$ ipython --no-banner

In [1]: import numpy as np

In [2]: np.set_printoptions(precision=4, suppress=True, linewidth=100, floatmode="fixed")

In [3]: rd = lambda a: np.round(a, 4) + 0

In [4]: basis = 20 * np.array([[0.4, -0.3, 1.1, 0.9], [0.6, 0.3, 0.8, 0.7]])

In [5]: rng = np.random.default_rng(91)

In [6]: idx = rng.integers(0, 2, 24)

In [7]: M = basis[idx] + rng.normal(size=(24, 4))

In [8]: rd(M)
Out[8]: 
array([[12.0788,  7.4089, 15.1663, 14.5984],
       [ 8.8723, -4.1517, 22.5129, 17.8520],
       [ 8.6762, -5.9270, 22.5362, 19.0262],
       [12.2511,  6.0044, 16.4808, 14.4303],
       [ 7.5403, -6.7542, 23.2900, 18.8149],
       [12.5460,  6.5968, 17.5279, 14.4864],
       [11.7531,  7.0466, 16.7438, 15.4383],
       [ 9.4877, -6.1608, 21.3635, 16.6963],
       [13.0782,  4.0097, 17.5432, 12.2818],
       [12.0653,  6.3822, 17.6990, 14.6419],
       [ 6.7443, -5.3638, 20.1326, 17.7522],
       [11.1976,  5.5562, 14.7992, 15.3026],
       [12.0108,  4.9318, 14.7237, 14.6204],
       [ 9.0965, -6.2692, 21.9201, 17.8034],
       [12.7167,  6.8765, 17.2456, 14.6575],
       [12.2881,  4.6315, 17.6192, 13.2602],
       [ 8.9164, -7.5590, 21.7434, 17.7890],
       [ 8.1121, -6.0764, 21.0959, 17.7823],
       [ 9.6949, -6.6095, 21.7622, 17.5722],
       [13.0683,  6.5120, 15.2328, 14.4154],
       [ 8.9566, -5.9200, 23.8163, 18.1007],
       [ 9.3132, -5.9666, 22.9854, 17.3963],
       [ 7.1882, -5.0031, 21.8973, 17.0833],
       [13.0494,  6.2526, 16.5040, 12.4606]])

In [9]: cen = M - M.mean(axis=0)

In [10]: left, sv, VT = np.linalg.svd(cen, full_matrices=False)

In [11]: np.linalg.matrix_rank(cen)
Out[11]: np.int64(4)

In [12]: rd(VT[0] * np.sign(VT[0, np.abs(VT[0]).argmax()]))
Out[12]: array([ 0.2623,  0.8428, -0.3989, -0.2485])

In [13]: np.abs(left[:, 0]).argmax()
Out[13]: np.int64(4)

In [14]: x = np.array([3, -3, 1, 0])

In [15]: y = M @ x

In [16]: rd(np.linalg.lstsq(M, y)[0])
Out[16]: array([ 3.0000, -3.0000,  1.0000,  0.0000])

In [17]: print(rd(np.linalg.solve(M.T @ M, M.T @ y)))
[ 3.0000 -3.0000  1.0000  0.0000]

In [18]: rd(np.linalg.pinv(M) @ M)
Out[18]: 
array([[1.0000, 0.0000, 0.0000, 0.0000],
       [0.0000, 1.0000, 0.0000, 0.0000],
       [0.0000, 0.0000, 1.0000, 0.0000],
       [0.0000, 0.0000, 0.0000, 1.0000]])

In [19]: y = y + 0.3 * rng.normal(size=24)

In [20]: print(rd(y))
[28.9843 61.4214 66.7172 35.5433 66.0432 34.8044 30.8202 68.5894 44.4168 34.6360 56.2866 31.9270
 35.8845 67.6123 35.1903 40.8122 71.8173 63.8057 70.7095 34.7204 69.0816 69.5919 57.8201 36.5646]

In [21]: coef, *_ = np.linalg.lstsq(M, y)

In [22]: coef.round()
Out[22]: array([ 3.0000, -3.0000,  1.0000,  0.0000])

In [23]: rd(np.linalg.norm(y - M @ coef))
Out[23]: np.float64(1.7048)

In [24]: [round(float(np.linalg.norm(np.linalg.solve(M.T @ M + lam * np.eye(4), M.T @ y))), 2) for lam in (0, 1, 10, 100)]
Out[24]: [4.45, 4.28, 3.45, 2.47]

In [25]: print(rd(M.T @ (y - M @ coef)))
[0.0000 0.0000 0.0000 0.0000]

In [26]: rd(coef)
Out[26]: array([ 3.0817, -3.0623,  0.9429,  0.0176])

In [27]: dist = np.linalg.norm(M[:, None] - M[None], axis=-1)

In [28]: np.unravel_index(dist.round(6).argmax(), dist.shape)
Out[28]: (np.int64(0), np.int64(4))

In [29]: print(np.linalg.matrix_rank(dist ** 2))
6

In [30]: dist[10].round(6).argsort(kind="stable")[:4]
Out[30]: array([10, 17, 22, 13])

In [31]: dist.shape
Out[31]: (24, 24)

In [32]: print(np.flatnonzero(dist[10] < dist.mean() / 2))
[ 1  2  4  7 10 13 16 17 18 21 22]

In [33]: dist.mean(axis=1).argmax()
Out[33]: np.int64(4)
